>>> import numpy as np
>>> np.set_printoptions(precision=3, suppress=True, linewidth=160)
>>> data = np.array([[3.15, -0.21, 1.05],
...     [-0.45, 0.03, -0.15],
...     [0.9, -0.06, 0.3],
...     [1.65, -0.11, 0.55],
...     [0.15, -0.01, 0.05],
...     [0.15, -0.01, 0.05],
...     [-1.05, 0.07, -0.35],
...     [1.8, -0.12, 0.6]])
>>> # rows 4 and 5 are equal
>>> Y = np.array([[0, 2, 0], [2, 2, 1], [1, 2, 1]])
>>> print(np.einsum("ij->j", data))
[ 6.3  -0.42  2.1 ]
>>> np.linalg.matrix_rank(data @ Y)
np.int64(1)
>>> np.vstack([data, Y.T]).shape
(11, 3)
>>> np.linalg.cond(data) > 100
np.True_
>>> np.linalg.norm(data, axis=1).argmax()
np.int64(0)
>>> print(round(float(np.linalg.norm(data) ** 2 / np.linalg.norm(data, 2) ** 2), 3))
1.0
>>> round(np.linalg.norm(data, "nuc"), 3)
np.float64(4.487)
>>> np.linalg.norm(data, axis=0)
array([4.248, 0.283, 1.416])
>>> t = np.radians(135)
>>> R = np.eye(3)
>>> R[1, 1] = R[2, 2] = np.cos(t)
>>> R[1, 2], R[2, 1] = -np.sin(t), np.sin(t)
>>> R
array([[ 1.   ,  0.   ,  0.   ],
       [ 0.   , -0.707, -0.707],
       [ 0.   ,  0.707, -0.707]])
>>> Y = data @ R.T
>>> np.round(np.linalg.svd(data, compute_uv=False), 3) + 0, np.round(np.linalg.svd(Y, compute_uv=False), 3) + 0
(array([4.487, 0.   , 0.   ]), array([4.487, 0.   , 0.   ]))
>>> np.round(np.linalg.det(R), 3), np.round(np.trace(R), 3)
(np.float64(1.0), np.float64(-0.414))
>>> print(np.allclose(data @ data.T, Y @ Y.T))
True
>>> print(np.abs(Y - data).max(axis=0))
[0.    0.384 1.941]
>>> J = np.load("dump.npy")
>>> print(J)
[[-1 -2 -2]
 [ 5  4  4]
 [ 1  0  0]]
>>> U, sigma, Vt = np.linalg.svd(J)
>>> np.argmax(sigma[:-1] / (sigma[1:] + 1e-6)) + 1
np.int64(2)
>>> Y = U[:, :2] @ np.diag(sigma[:2]) @ Vt[:2]
>>> print(Y.round(3) + 0)
[[-1. -2. -2.]
 [ 5.  4.  4.]
 [ 1.  0.  0.]]
>>> hat = np.triu(np.array([[0, -1, 1], [1, 3, 0], [-1, -1, -3]]), 1) + np.eye(3)
>>> Y = hat @ J @ np.linalg.inv(hat)
>>> np.linalg.matrix_rank(Y)
np.int64(2)
>>> np.trace(Y), np.trace(J)
(np.float64(3.0), np.int64(3))
>>> round(np.linalg.det(J.T), 3)
np.float64(0.0)
>>> np.einsum("ij,ji->", J, J)
np.int64(-7)
>>> round(float(np.linalg.det(J[::-1])), 3)
-0.0
>>> round(np.linalg.det(2 * J), 3), np.round(np.linalg.det(J), 3)
(np.float64(0.0), np.float64(0.0))
>>> E = np.array([[0.2, 0.2, -0.9, -0.4, 0.7, 0.4, 0.2, 0.3],
...     [0.6, -0.1, -0.1, 2.3, 2.0, -0.1, -0.9, 0.4],
...     [0.6, 0.3, 0.8, 0.4, -1.7, -0.4, 0.4, -0.4]])
>>> rng = np.random.default_rng(62)
>>> E[0] = E[1] + 0.1 * rng.normal(size=8)
>>> E
array([[ 0.498, -0.247, -0.147,  2.257,  1.908, -0.129, -0.925,  0.194],
       [ 0.6  , -0.1  , -0.1  ,  2.3  ,  2.   , -0.1  , -0.9  ,  0.4  ],
       [ 0.6  ,  0.3  ,  0.8  ,  0.4  , -1.7  , -0.4  ,  0.4  , -0.4  ]])
>>> vec = np.array([2, 3, -2, 0, -1, -1, 1, -2])
>>> E @ np.eye(8)[1]
array([-0.247, -0.1  ,  0.3  ])
>>> np.round(E @ np.ones(8), 3) + 0
array([3.409, 4.1  , 0.   ])
>>> (E @ vec).argmax()
np.int64(2)
>>> E @ (2 * vec)
array([-5.09, -5.  ,  7.6 ])
>>> E * vec
array([[ 0.996, -0.742,  0.294,  0.   , -1.908,  0.129, -0.925, -0.388],
       [ 1.2  , -0.3  ,  0.2  ,  0.   , -2.   ,  0.1  , -0.9  , -0.8  ],
       [ 1.2  ,  0.9  , -1.6  ,  0.   ,  1.7  ,  0.4  ,  0.4  ,  0.8  ]])
>>> Y = E / np.sqrt((E ** 2).mean(axis=1, keepdims=True))
>>> np.linalg.matrix_rank(E - E.mean(axis=1, keepdims=True))
np.int64(3)
>>> np.linalg.norm(Y, axis=1)
array([2.828, 2.828, 2.828])
>>> Y = np.array([[0, 6], [1, 4], [4, 7], [7, 1], [6, 7], [5, 3], [9, 3], [5, 9]])
>>> np.einsum("ij,ij->i", E, E)
array([ 9.977, 10.65 ,  4.62 ])
>>> Y.T @ E.T
array([[18.419, 21.   , -4.3  ],
       [15.168, 19.4  , -4.7  ]])
>>> print(np.einsum("ik,kj->ji", E, Y))
[[18.419 21.    -4.3  ]
 [15.168 19.4   -4.7  ]]
>>> np.einsum("ik,kj->ij", E, Y)
array([[18.419, 15.168],
       [21.   , 19.4  ],
       [-4.3  , -4.7  ]])
>>> Y = E + rng.integers(-2, 3, (3, 2)) @ rng.integers(-2, 3, (2, 8))
>>> print(Y)
[[ 1.498  0.753 -0.147  8.257  1.908  1.871  0.075  3.194]
 [ 0.6   -0.1   -0.1   -1.7    0.    -2.1   -0.9   -3.6  ]
 [ 1.6    1.3    0.8    0.4   -4.7   -1.4    1.4   -3.4  ]]
>>> Y - E
array([[ 1.,  1.,  0.,  6.,  0.,  2.,  1.,  3.],
       [ 0.,  0.,  0., -4., -2., -2.,  0., -4.],
       [ 1.,  1.,  0.,  0., -3., -1.,  1., -3.]])
>>> print(np.round(np.linalg.svd(Y - E, compute_uv=False), 3) + 0)
[9.58  4.715 0.   ]
>>> rank = np.linalg.matrix_rank(data)
>>> rank
np.int64(1)
>>> ns = np.linalg.svd(data)[2][rank:].T
>>> np.allclose(data @ ns, 0)
True
>>> [int(np.linalg.matrix_rank(data[:i])) for i in range(1, len(data) + 1)]
[1, 1, 1, 1, 1, 1, 1, 1]
>>> print(ns @ ns.T)
[[ 0.104  0.06  -0.299]
 [ 0.06   0.996  0.02 ]
 [-0.299  0.02   0.9  ]]
>>> print(np.round(data @ ns, 3) + 0)
[[0. 0.]
 [0. 0.]
 [0. 0.]
 [0. 0.]
 [0. 0.]
 [0. 0.]
 [0. 0.]
 [0. 0.]]
>>> mat = np.array([[0, 1, 0], [1, 0, 0], [0, 0, 1]])
>>> # 2 blocks once reordered
>>> u = np.array([7, -4, -3])
>>> Y = mat + np.outer(u, np.eye(3)[2])
>>> print(Y)
[[ 0.  1.  7.]
 [ 1.  0. -4.]
 [ 0.  0. -2.]]
>>> np.linalg.matrix_rank(np.linalg.inv(Y) - np.linalg.inv(mat), tol=1e-8)
np.int64(1)
>>> (mat - mat.T) / 2
array([[0., 0., 0.],
       [0., 0., 0.],
       [0., 0., 0.]])
>>> np.allclose(mat @ mat.T, mat.T @ mat)
True
>>> np.round(np.abs(np.linalg.eigvals(mat)).max(), 3)
np.float64(1.0)
>>> mat @ mat
array([[1, 0, 0],
       [0, 1, 0],
       [0, 0, 1]])
>>> np.sort(np.abs(np.linalg.eigvals(mat)))
array([1., 1., 1.])
>>> np.linalg.matrix_power(mat, 4)
array([[1, 0, 0],
       [0, 1, 0],
       [0, 0, 1]])
>>> print(np.kron(np.eye(2, dtype=int), mat))
[[0 1 0 0 0 0]
 [1 0 0 0 0 0]
 [0 0 1 0 0 0]
 [0 0 0 0 1 0]
 [0 0 0 1 0 0]
 [0 0 0 0 0 1]]
>>> np.linalg.eigvals(mat)
array([ 1., -1.,  1.])
>>> np.einsum("ii->", mat)
np.int64(1)
>>> t = np.radians(36)
>>> R = np.eye(3)
>>> R[1, 1] = R[2, 2] = np.cos(t)
>>> R[1, 2], R[2, 1] = -np.sin(t), np.sin(t)
>>> print(R)
[[ 1.     0.     0.   ]
 [ 0.     0.809 -0.588]
 [ 0.     0.588  0.809]]
>>> Y = mat @ R.T
>>> print(np.allclose(np.linalg.norm(mat, axis=1), np.linalg.norm(Y, axis=1)))
True
>>> np.linalg.svd(mat, compute_uv=False), np.linalg.svd(Y, compute_uv=False)
(array([1., 1., 1.]), array([1., 1., 1.]))
>>> print(np.allclose(mat @ mat.T, Y @ Y.T))
True
>>> Y
array([[ 0.   ,  0.809,  0.588],
       [ 1.   ,  0.   ,  0.   ],
       [ 0.   , -0.588,  0.809]])
>>> G = mat.T @ mat
>>> print(np.trace(G), (mat ** 2).sum())
3 3
>>> np.allclose(G, G.T)
True
>>> np.linalg.eigvalsh(G)[::-1]
array([1., 1., 1.])
>>> print(np.diag(G))
[1 1 1]
>>> np.linalg.matrix_rank(G)
np.int64(3)
>>> M = np.load("run17.npy")
>>> print(M)
[[ 1 -2  4]
 [ 1 -1  1]
 [ 1  0  0]
 [ 1  1  1]
 [ 1  2  4]
 [ 1  3  9]
 [ 1  4 16]]
>>> # column 2 is much longer than the rest
>>> hat = M @ np.linalg.solve(M.T @ M, M.T)
>>> np.round(np.linalg.eigvalsh(hat), 3) + 0
array([0., 0., 0., 0., 1., 1., 1.])
>>> hat @ M[:, 0]
array([1., 1., 1., 1., 1., 1., 1.])
>>> print(hat.round(3) + 0)
[[ 0.762  0.357  0.071 -0.095 -0.143 -0.071  0.119]
 [ 0.357  0.286  0.214  0.143  0.071  0.    -0.071]
 [ 0.071  0.214  0.286  0.286  0.214  0.071 -0.143]
 [-0.095  0.143  0.286  0.333  0.286  0.143 -0.095]
 [-0.143  0.071  0.214  0.286  0.286  0.214  0.071]
 [-0.071  0.     0.071  0.143  0.214  0.286  0.357]
 [ 0.119 -0.071 -0.143 -0.095  0.071  0.357  0.762]]
>>> np.diag(hat)
array([0.762, 0.286, 0.286, 0.333, 0.286, 0.286, 0.762])
>>> vec = np.array([-1, -2, -1])
>>> rhs = M @ vec
>>> print(np.linalg.solve(M.T @ M, M.T @ rhs))
[-1. -2. -1.]
>>> np.linalg.lstsq(M, rhs)[0]
array([-1., -2., -1.])
>>> rhs = rhs + 0.1 * rng.normal(size=7)
>>> rhs
array([ -1.08 ,   0.309,  -0.969,  -3.928,  -8.955, -16.154, -24.942])
>>> c, *_ = np.linalg.lstsq(M, rhs)
>>> [round(float(np.linalg.norm(np.linalg.solve(M.T @ M + lam * np.eye(3), M.T @ rhs))), 2) for lam in (0, 1, 10, 100)]
[2.42, 2.24, 1.74, 1.25]
>>> np.round(np.linalg.norm(rhs - M @ c), 3)
np.float64(0.335)
>>> c.round()
array([-1., -2., -1.])
>>> K = np.loadtxt("w.csv", delimiter=",")
>>> print(K)
[[ 0.189  0.286 -0.421  0.532 -0.833 -0.339 -0.653 -1.134  0.949]
 [-0.126  0.735 -0.47   0.351 -0.387 -0.172 -1.003  0.282 -1.355]
 [ 0.    -1.042  0.879 -0.653 -0.619  0.456 -1.037 -0.132 -0.181]
 [ 0.315 -1.004  0.303  1.271 -0.463 -0.683  0.507  0.136 -0.477]
 [ 1.197  0.378  0.145  0.172 -0.41   0.231 -0.296  1.276  0.66 ]
 [-0.756 -0.867 -1.309  0.192 -0.116  0.429 -0.265  0.694  0.422]
 [-1.26   0.545  0.694 -0.021 -0.957 -0.361  0.327  0.589  0.366]
 [ 0.504 -0.163 -0.722 -1.134 -1.003 -0.497  0.718 -0.061 -0.374]
 [ 0.063  0.257  0.001  0.445 -0.676  1.602  0.676 -0.371 -0.338]]
>>> idx = rng.permutation(9)
>>> Y = K[:, idx] * rng.choice([-1, 1], 9)
>>> print(Y)
[[ 0.421 -0.653  0.286 -0.833 -0.339  0.189  0.532  0.949  1.134]
 [ 0.47  -1.003  0.735 -0.387 -0.172 -0.126  0.351 -1.355 -0.282]
 [-0.879 -1.037 -1.042 -0.619  0.456  0.    -0.653 -0.181  0.132]
 [-0.303  0.507 -1.004 -0.463 -0.683  0.315  1.271 -0.477 -0.136]
 [-0.145 -0.296  0.378 -0.41   0.231  1.197  0.172  0.66  -1.276]
 [ 1.309 -0.265 -0.867 -0.116  0.429 -0.756  0.192  0.422 -0.694]
 [-0.694  0.327  0.545 -0.957 -0.361 -1.26  -0.021  0.366 -0.589]
 [ 0.722  0.718 -0.163 -1.003 -0.497  0.504 -1.134 -0.374  0.061]
 [-0.001  0.676  0.257 -0.676  1.602  0.063  0.445 -0.338  0.371]]
>>> U, _, Vt = np.linalg.svd(K.T @ Y)
>>> np.round(U @ Vt, 3) + 0
array([[ 0.,  0.,  0.,  0.,  0.,  1.,  0.,  0.,  0.],
       [ 0.,  0.,  1.,  0.,  0.,  0.,  0.,  0.,  0.],
       [-1.,  0.,  0.,  0.,  0.,  0.,  0.,  0.,  0.],
       [ 0.,  0.,  0.,  0.,  0.,  0.,  1.,  0.,  0.],
       [ 0.,  0.,  0.,  1.,  0.,  0.,  0.,  0.,  0.],
       [ 0.,  0.,  0.,  0.,  1.,  0.,  0.,  0.,  0.],
       [ 0.,  1.,  0.,  0.,  0.,  0.,  0.,  0.,  0.],
       [ 0.,  0.,  0.,  0.,  0.,  0.,  0.,  0., -1.],
       [ 0.,  0.,  0.,  0.,  0.,  0.,  0.,  1.,  0.]])
>>> vec = np.array([5, 4, 3, 2, 0, 1, 3, 0, 3])
>>> rhs = K @ vec
>>> c, lr = np.zeros(9), 1 / np.linalg.norm(K, 2) ** 2
>>> for i in range(3):
...     c -= lr * K.T @ (K @ c - rhs)
...     if i % 1 == 0: print(i, round(np.linalg.norm(K @ c - rhs), 3))
... 
0 0.0
1 0.0
2 0.0
>>> c.round(3) + 0
array([5., 4., 3., 2., 0., 1., 3., 0., 3.])
>>> Q, V = np.linalg.qr(K[:, :2])[0], np.linalg.qr(K[:, 2:])[0]
>>> sigma = np.linalg.svd(Q.T @ V, compute_uv=False)
>>> np.round(np.linalg.norm(Q @ Q.T - V @ V.T, 2), 3)
np.float64(1.0)
>>> (sigma > 0.9).sum()
np.int64(0)
>>> G = K.T @ K
>>> np.allclose(G, G.T)
True
>>> np.linalg.matrix_rank(G)
np.int64(9)
>>> print(np.linalg.eigvalsh(G)[::-1])
[4. 4. 4. 4. 4. 4. 4. 4. 4.]
>>> round(float(np.trace(G)), 3), round((K ** 2).sum(), 3)
(36.0, np.float64(36.0))
>>> np.linalg.svd(K, compute_uv=False) ** 2
array([4., 4., 4., 4., 4., 4., 4., 4., 4.])
>>> t3 = np.stack([K, 4 * K, K[::-1]])
>>> (t3 @ K.T).shape
(3, 9, 9)
>>> np.linalg.matrix_rank(t3.reshape(3, -1))
np.int64(2)
>>> t3.shape
(3, 9, 9)
>>> print(np.linalg.matrix_rank(t3))
[9 9 9]
>>> arr = np.load("a.npy")
>>> arr
array([[ -3,  -3,  -3,  -3,  -3,  -3,  -3,  -3,  -3],
       [ -3,  -6,  -6,  -6,  -6,  -6,  -6,  -6,  -6],
       [ -3,  -6,  -9,  -9,  -9,  -9,  -9,  -9,  -9],
       [ -3,  -6,  -9, -12, -12, -12, -12, -12, -12],
       [ -3,  -6,  -9, -12, -15, -15, -15, -15, -15],
       [ -3,  -6,  -9, -12, -15, -18, -18, -18, -18],
       [ -3,  -6,  -9, -12, -15, -18, -21, -21, -21],
       [ -3,  -6,  -9, -12, -15, -18, -21, -24, -24],
       [ -3,  -6,  -9, -12, -15, -18, -21, -24, -27]])
>>> # symmetric
>>> Y = np.array([[3, 3, 1],
...     [1, 0, 2],
...     [0, 0, 3],
...     [3, 3, 2],
...     [1, 3, 3],
...     [3, 1, 0],
...     [0, 2, 0],
...     [0, 1, 2],
...     [3, 2, 1]])
>>> np.einsum("ik,kj->ij", arr, Y)
array([[ -42,  -45,  -42],
       [ -75,  -81,  -81],
       [-105, -117, -114],
       [-135, -153, -138],
       [-156, -180, -156],
       [-174, -198, -165],
       [-183, -213, -174],
       [-192, -222, -183],
       [-201, -228, -186]])
>>> arr @ Y
array([[ -42,  -45,  -42],
       [ -75,  -81,  -81],
       [-105, -117, -114],
       [-135, -153, -138],
       [-156, -180, -156],
       [-174, -198, -165],
       [-183, -213, -174],
       [-192, -222, -183],
       [-201, -228, -186]])
>>> Y.T @ arr.T
array([[ -42,  -75, -105, -135, -156, -174, -183, -192, -201],
       [ -45,  -81, -117, -153, -180, -198, -213, -222, -228],
       [ -42,  -81, -114, -138, -156, -165, -174, -183, -186]])
